In [1]: import numpy as np

In [2]: import numpy.linalg as la

In [3]: np.set_printoptions(suppress=True, linewidth=200)

In [4]: A = np.loadtxt("layer17.csv", delimiter=",")

In [5]: A
Out[5]: 
array([[ 0.,  0.,  0.,  0.],
       [-8., 11., -3.,  9.],
       [-8., 11., -3.,  9.],
       [ 0.,  0.,  0.,  0.],
       [ 0.,  0.,  0.,  0.],
       [ 0.,  0.,  0.,  0.],
       [ 0.,  0.,  0.,  0.],
       [ 0.,  0.,  0.,  0.],
       [-5., -2.,  5., -4.],
       [-4.,  1., 11.,  3.],
       [-9.,  8.,  2., -2.],
       [ 0.,  0.,  0.,  0.],
       [ 0.,  0., 11., -4.],
       [-9.,  8., -9.,  2.],
       [-5., -2.,  5., -4.],
       [ 0.,  0.,  0.,  0.],
       [ 6.,  5., 12.,  7.],
       [ 0.,  0., 11., -4.],
       [-4., 10., -3.,  2.],
       [-9.,  8., -9.,  2.]])

In [6]: other = np.array([[-2, 0, -2], [-1, -3, -3], [3, 1, 2], [3, -1, -1]])

In [7]: other.T @ A.T
Out[7]: 
array([[  0.,  23.,  23.,   0.,   0.,   0.,   0.,   0.,  15.,  49.,  10.,   0.,  21., -11.,  15.,   0.,  40.,  21.,  -5., -11.],
       [  0., -45., -45.,   0.,   0.,   0.,   0.,   0.,  15.,   5., -20.,   0.,  15., -35.,  15.,   0., -10.,  15., -35., -35.],
       [  0., -32., -32.,   0.,   0.,   0.,   0.,   0.,  30.,  24.,   0.,   0.,  26., -26.,  30.,   0., -10.,  26., -30., -26.]])

In [8]: A @ other
Out[8]: 
array([[  0.,   0.,   0.],
       [ 23., -45., -32.],
       [ 23., -45., -32.],
       [  0.,   0.,   0.],
       [  0.,   0.,   0.],
       [  0.,   0.,   0.],
       [  0.,   0.,   0.],
       [  0.,   0.,   0.],
       [ 15.,  15.,  30.],
       [ 49.,   5.,  24.],
       [ 10., -20.,   0.],
       [  0.,   0.,   0.],
       [ 21.,  15.,  26.],
       [-11., -35., -26.],
       [ 15.,  15.,  30.],
       [  0.,   0.,   0.],
       [ 40., -10., -10.],
       [ 21.,  15.,  26.],
       [ -5., -35., -30.],
       [-11., -35., -26.]])

In [9]: def softmax(z):
   ...:     e = np.exp(z - z.max(axis=-1, keepdims=True))
   ...:     return e / e.sum(axis=-1, keepdims=True)
   ...: 

In [10]: np.round(softmax(A).sum(axis=1), 2)
Out[10]: array([1., 1., 1., 1., 1., 1., 1., 1., 1., 1., 1., 1., 1., 1., 1., 1., 1., 1., 1., 1.])

In [11]: att = A @ A.T / np.sqrt(4)

In [12]: softmax(att).round(6).argmax(axis=1)
Out[12]: array([ 0,  1,  1,  0,  0,  0,  0,  0, 12,  9, 10,  0, 12, 13, 12,  0, 16, 12,  1, 13])

In [13]: print(softmax(att)[16] @ A)
[ 6.  5. 12.  7.]

In [14]: feats = np.loadtxt("m.csv", delimiter=",")

In [15]: feats.round(2)
Out[15]: 
array([[  3.84,   3.03, -18.37,   4.71],
       [  3.98,  -0.74,   3.07,  10.3 ],
       [-16.32,  -5.14,  -3.03,   1.86],
       [  0.88,  -2.92,  -3.45, -10.44],
       [  5.73, -14.04,  -2.26,   3.6 ]])

In [16]: other = np.c_[feats[:, :1] @ np.array([[0]]), np.array([1, 2, -1, 0, 2])]

In [17]: print(other)
[[ 0.  1.]
 [ 0.  2.]
 [ 0. -1.]
 [ 0.  0.]
 [ 0.  2.]]

In [18]: np.round(la.norm(la.qr(feats)[0].T @ other, axis=0) ** 2 / ((other ** 2).sum(axis=0) + 1e-12), 2)
Out[18]: array([0.  , 0.93])

In [19]: np.round(la.norm(other - feats @ la.lstsq(feats, other)[0], axis=0), 2)
Out[19]: array([0.  , 0.85])

In [20]: feats.shape
Out[20]: (5, 4)

In [21]: round(la.norm(feats), 2)
Out[21]: np.float64(34.63)

In [22]: la.matrix_rank(feats)
Out[22]: np.int64(4)

In [23]: feats[:, 4]
---------------------------------------------------------------------------
IndexError                                Traceback (most recent call last)
Cell In[23], line 1
----> 1 feats[:, 4]

IndexError: index 4 is out of bounds for axis 1 with size 4

In [24]: np.count_nonzero(feats)
Out[24]: np.int64(20)

In [25]: np.round(feats.sum(axis=1), 2)
Out[25]: array([ -6.8 ,  16.61, -22.62, -15.93,  -6.96])

In [26]: round(np.abs(feats).max(), 2)
Out[26]: np.float64(18.37)
